In [1]: import numpy as np

In [2]: import numpy.linalg as la

In [3]: np.set_printoptions(precision=3, suppress=True, linewidth=140, legacy="1.25")

In [4]: tidy = lambda a: np.round(a, 3) + 0

In [5]: m1 = np.load("run14.npy")

In [6]: m1
Out[6]: 
array([[0., 0., 2.],
       [0., 0., 0.],
       [2., 0., 0.]])

In [7]: (la.matrix_power((m1 != 0) + (m1.T != 0) + np.eye(3), 3) > 0).astype(int)
Out[7]: 
array([[1, 0, 1],
       [0, 1, 0],
       [1, 0, 1]])

In [8]: tidy(la.det(m1))
Out[8]: 0.0

In [9]: np.flatnonzero(la.matrix_power((m1 != 0) + (m1.T != 0) + np.eye(3), 3)[1])
Out[9]: array([1])

In [10]: tidy(np.abs(la.eigvals(m1)).max())
Out[10]: 2.0

In [11]: m1 @ m1
Out[11]: 
array([[4., 0., 0.],
       [0., 0., 0.],
       [0., 0., 4.]])

In [12]: tidy(la.matrix_power(m1, 2))
Out[12]: 
array([[4., 0., 0.],
       [0., 0., 0.],
       [0., 0., 4.]])

In [13]: np.trace(m1)
Out[13]: 0.0

In [14]: (m1 - m1.T) / 2
Out[14]: 
array([[0., 0., 0.],
       [0., 0., 0.],
       [0., 0., 0.]])

In [15]: np.allclose(m1 @ m1.T, m1.T @ m1)
Out[15]: True

In [16]: (m1 + m1.T) / 2
Out[16]: 
array([[0., 0., 2.],
       [0., 0., 0.],
       [2., 0., 0.]])

In [17]: tidy(la.det(m1))
Out[17]: 0.0

In [18]: M2 = np.array([[9, 0, 9, 8, 3], [9, 6, 0, 7, 6]])

In [19]: X = M2.T @ M2

In [20]: X
Out[20]: 
array([[162,  54,  81, 135,  81],
       [ 54,  36,   0,  42,  36],
       [ 81,   0,  81,  72,  27],
       [135,  42,  72, 113,  66],
       [ 81,  36,  27,  66,  45]])

In [21]: np.allclose(X @ X.T, X.T @ X)
Out[21]: True

In [22]: np.trace(X)
Out[22]: 437

In [23]: r = la.matrix_rank(X)

In [24]: r
Out[24]: 2

In [25]: N = la.svd(X)[2][r:].T

In [26]: [int(la.matrix_rank(np.delete(X, i, axis=0))) for i in range(5)]
Out[26]: [2, 2, 2, 2, 2]

In [27]: [int(la.matrix_rank(X[:, :j + 1])) for j in range(5)]
Out[27]: [1, 2, 2, 2, 2]

In [28]: [int(la.matrix_rank(X[:i])) for i in range(1, len(X) + 1)]
Out[28]: [1, 2, 2, 2, 2]

In [29]: np.allclose(X @ N, 0)
Out[29]: True
